% python3 -q
>>> import numpy as np
>>> np.set_printoptions(precision=2, suppress=True, linewidth=140, sign=" ")
>>> A = np.load("m.npy")
>>> A
array([[-0.66, -0.49, -0.56],
       [-0.22, -0.59,  0.78],
       [-0.72,  0.64,  0.28]])
>>> x = np.array([0, -3, -4])
>>> np.sort(np.abs(np.degrees(np.angle(np.linalg.eigvals(A)))))
array([   0.  ,  170.15,  170.15])
>>> np.round(A.T @ (A @ x), 2) + 0
array([ 0., -3., -4.])
>>> np.round(np.linalg.det(A.T), 2)
np.float64(1.0)
>>> round(np.einsum("ij,ji->", A, A), 2)
np.float64(2.88)
>>> print(round(float(np.einsum("ii->", A)), 2))
-0.97
>>> print(np.poly(A))
[ 1.    0.97 -0.97 -1.  ]
>>> np.round(np.linalg.eigvals(A).sum().real, 2)
np.float64(-0.97)
>>> np.round(np.linalg.det(2 * A), 2), np.round(np.linalg.det(A), 2)
(np.float64(8.0), np.float64(1.0))
>>> print(np.kron(np.eye(2, dtype=int), A))
[[-0.66 -0.49 -0.56 -0.   -0.   -0.  ]
 [-0.22 -0.59  0.78 -0.   -0.    0.  ]
 [-0.72  0.64  0.28 -0.    0.    0.  ]
 [-0.   -0.   -0.   -0.66 -0.49 -0.56]
 [-0.   -0.    0.   -0.22 -0.59  0.78]
 [-0.    0.    0.   -0.72  0.64  0.28]]
>>> O = A.astype(float).copy()
>>> for j in range(3):
...     O[:, j] -= O[:, :j] @ (O[:, :j].T @ O[:, j])
...     O[:, j] /= np.linalg.norm(O[:, j])
... 
>>> O
array([[-0.66, -0.49, -0.56],
       [-0.22, -0.59,  0.78],
       [-0.72,  0.64,  0.28]])
>>> np.round(O.T @ A, 2) + 0
array([[ 1.,  0.,  0.],
       [ 0.,  1.,  0.],
       [ 0.,  0.,  1.]])
>>> X = np.array([[-4.86, -0.16, -0.82],
...     [4.66, -0.02, 0.94],
...     [-0.08, -0.09, 1.28],
...     [1.27, -0.02, -0.09],
...     [-6.31, -0.23, -1.25],
...     [-6.95, -0.16, -0.45],
...     [-5.99, -0.12, 0.35],
...     [-0.53, -0.15, -1.98],
...     [0.78, -0.15, 0.37],
...     [6.49, -0.09, -0.28],
...     [-3.52, 0.15, 1.56],
...     [0.69, -0.11, 0.26],
...     [5.42, 0.09, 1.4],
...     [5.64, 0.15, 0.3],
...     [1.64, 0.22, 0.37],
...     [-4.42, -0.14, -0.34],
...     [1.95, 0.23, 1.85],
...     [5.77, -0.54, 0.17],
...     [7.64, 0.44, 0.51]])
>>> rng = np.random.default_rng(526)
>>> lab = rng.permutation(3)
>>> out = X[:, lab] * rng.choice([-1, 1], 3)
>>> print(out)
[[ 4.86  0.16  0.82]
 [-4.66  0.02 -0.94]
 [ 0.08  0.09 -1.28]
 [-1.27  0.02  0.09]
 [ 6.31  0.23  1.25]
 [ 6.95  0.16  0.45]
 [ 5.99  0.12 -0.35]
 [ 0.53  0.15  1.98]
 [-0.78  0.15 -0.37]
 [-6.49  0.09  0.28]
 [ 3.52 -0.15 -1.56]
 [-0.69  0.11 -0.26]
 [-5.42 -0.09 -1.4 ]
 [-5.64 -0.15 -0.3 ]
 [-1.64 -0.22 -0.37]
 [ 4.42  0.14  0.34]
 [-1.95 -0.23 -1.85]
 [-5.77  0.54 -0.17]
 [-7.64 -0.44 -0.51]]
>>> Uu, _, vt = np.linalg.svd(X.T @ out)
>>> lab
array([ 0,  1,  2])
>>> print(np.round(Uu @ vt, 2) + 0)
[[-1.  0.  0.]
 [ 0. -1.  0.]
 [ 0.  0. -1.]]
